% ipython --no-banner

In [1]: import numpy as np

In [2]: np.set_printoptions(suppress=True, linewidth=200)

In [3]: def rd(a):
   ...:     return np.round(a, 1) + 0
   ...: 

In [4]: data = np.loadtxt("layer0.csv", delimiter=",")

In [5]: data
Out[5]: 
array([[ 1.,  2., -1., -2.,  1.,  1.,  2., -2.,  2., -1., -1.,  1., -2.],
       [-2., -1., -1.,  2., -2., -1., -2., -2., -2.,  0., -2.,  0.,  1.],
       [ 1., -2., -1.,  0., -2.,  2.,  0.,  1., -2., -2.,  1., -1., -2.],
       [ 2.,  1., -1.,  1.,  2.,  1., -2., -1.,  0.,  2.,  1.,  0.,  0.],
       [ 0.,  0.,  0., -2.,  0.,  0.,  1., -2.,  1., -2.,  0., -1.,  1.],
       [ 0.,  1., -2.,  1.,  2.,  1., -2.,  1.,  1., -1.,  1., -2., -1.],
       [ 1.,  2.,  1., -1.,  1.,  2.,  2., -2., -1.,  2.,  1.,  0., -2.],
       [ 1., -1.,  0., -2., -1.,  0.,  2.,  1., -2., -1.,  2., -1., -2.],
       [ 0., -2.,  1.,  1.,  2.,  0., -1., -1.,  2., -2.,  0.,  0.,  2.],
       [-1.,  2., -1.,  0., -2.,  1., -1.,  1.,  1., -1., -2.,  2.,  1.],
       [ 1., -2., -1.,  2., -1.,  1.,  1., -1.,  1.,  1., -1., -1.,  0.],
       [-2., -1., -2., -1.,  2.,  2., -1., -1., -1.,  0.,  2., -2., -1.],
       [ 0.,  1.,  0.,  0.,  2.,  0.,  0.,  1., -2., -1.,  1., -2., -2.],
       [-1.,  2., -1., -1., -1., -2., -1., -1.,  0.,  0.,  1.,  2.,  1.],
       [-2.,  1.,  0.,  0.,  2.,  2.,  1., -1., -2.,  2.,  1.,  2.,  2.]])

In [6]: x = np.array([-1, 0, -2, 2, 2, 2, 1, -2, -1, 2, 2, -2, -1])

In [7]: rhs = data @ x

In [8]: rd(np.linalg.lstsq(data, rhs)[0])
Out[8]: array([-1.,  0., -2.,  2.,  2.,  2.,  1., -2., -1.,  2.,  2., -2., -1.])

In [9]: rng = np.random.default_rng(6852)

In [10]: rhs = rhs + 0.1 * rng.normal(size=15)

In [11]: print(rd(rhs))
[  1.1   1.1   3.   14.1  -3.   11.8  16.1   0.9  -3.  -13.9   9.   23.   10.   -7.1  15.1]

In [12]: b, *_ = np.linalg.lstsq(data, rhs)

In [13]: rd(np.linalg.norm(rhs - data @ b))
Out[13]: np.float64(0.1)

In [14]: rd(data.T @ (rhs - data @ b))
Out[14]: array([0., 0., 0., 0., 0., 0., 0., 0., 0., 0., 0., 0., 0.])

In [15]: b.round()
Out[15]: array([-1., -0., -2.,  2.,  2.,  2.,  1., -2., -1.,  2.,  2., -2., -1.])

In [16]: rd(b)
Out[16]: array([-1. ,  0. , -2. ,  2. ,  2. ,  2. ,  1. , -2. , -1. ,  2. ,  1.9, -2. , -1. ])

In [17]: x = np.array([-2, 2, -2, 0, -1, 3, -3, 2, -1, 0, 0, 1, 2])

In [18]: np.einsum("ij,j->i", data, x)
Out[18]: array([ -9.,   9.,   3.,   5.,  -7.,  10.,  -8., -10.,  -5.,  21.,  -7.,   8.,  -2.,   8.,  13.])

In [19]: print(data @ (2 * x))
[-18.  18.   6.  10. -14.  20. -16. -20. -10.  42. -14.  16.  -4.  16.  26.]

In [20]: print((data * x).sum(axis=1))
[ -9.   9.   3.   5.  -7.  10.  -8. -10.  -5.  21.  -7.   8.  -2.   8.  13.]

In [21]: data @ np.ones(13)
Out[21]: array([  1., -12.,  -7.,   6.,  -4.,   0.,   6.,  -4.,   2.,   0.,   0.,  -6.,  -2.,  -2.,   8.])

In [22]: labels = rng.permutation(13)

In [23]: other = data[:, labels] * rng.choice([-1, 1], 13)

In [24]: other
Out[24]: 
array([[ 1.,  1., -1.,  1., -1.,  1.,  2.,  2., -2., -2., -1., -2.,  2.],
       [ 0., -1., -2., -2.,  2., -0., -2., -2.,  1.,  1., -1.,  2.,  2.],
       [-1.,  2.,  1., -2., -1.,  2.,  0., -0.,  2., -2., -1.,  2., -1.],
       [ 0.,  1.,  1.,  2., -2., -2., -2., -1., -1.,  0., -1., -0.,  1.],
       [-1.,  0.,  0.,  0., -0.,  2.,  1.,  2., -0.,  1.,  0., -1.,  2.],
       [-2.,  1.,  1.,  2., -0.,  1., -2., -1., -1., -1., -2., -1., -1.],
       [ 0.,  2.,  1.,  1., -1., -2.,  2.,  1., -2., -2.,  1.,  1.,  2.],
       [-1.,  0.,  2., -1., -1.,  1.,  2.,  2.,  1., -2.,  0.,  2., -1.],
       [ 0.,  0.,  0.,  2., -0.,  2., -1., -1.,  2.,  2.,  1., -2.,  1.],
       [ 2.,  1., -2., -2.,  1.,  1., -1., -0., -2.,  1., -1., -1., -1.],
       [-1.,  1., -1., -1., -1., -1.,  1., -2.,  2.,  0., -1., -1.,  1.],
       [-2.,  2.,  2.,  2.,  2., -0., -1.,  1.,  1., -1., -2.,  1.,  1.],
       [-2.,  0.,  1.,  2., -0.,  1.,  0., -0., -1., -2.,  0.,  2., -1.],
       [ 2., -2.,  1., -1.,  1., -0., -1.,  1., -2.,  1., -1., -0.,  1.],
       [ 2.,  2.,  1.,  2.,  2., -2.,  1., -0., -1.,  2.,  0.,  2.,  1.]])

In [25]: left, _, VT = np.linalg.svd(data.T @ other)

In [26]: labels
Out[26]: array([11,  5, 10,  4,  0,  9,  6,  3,  1, 12,  2,  8,  7])
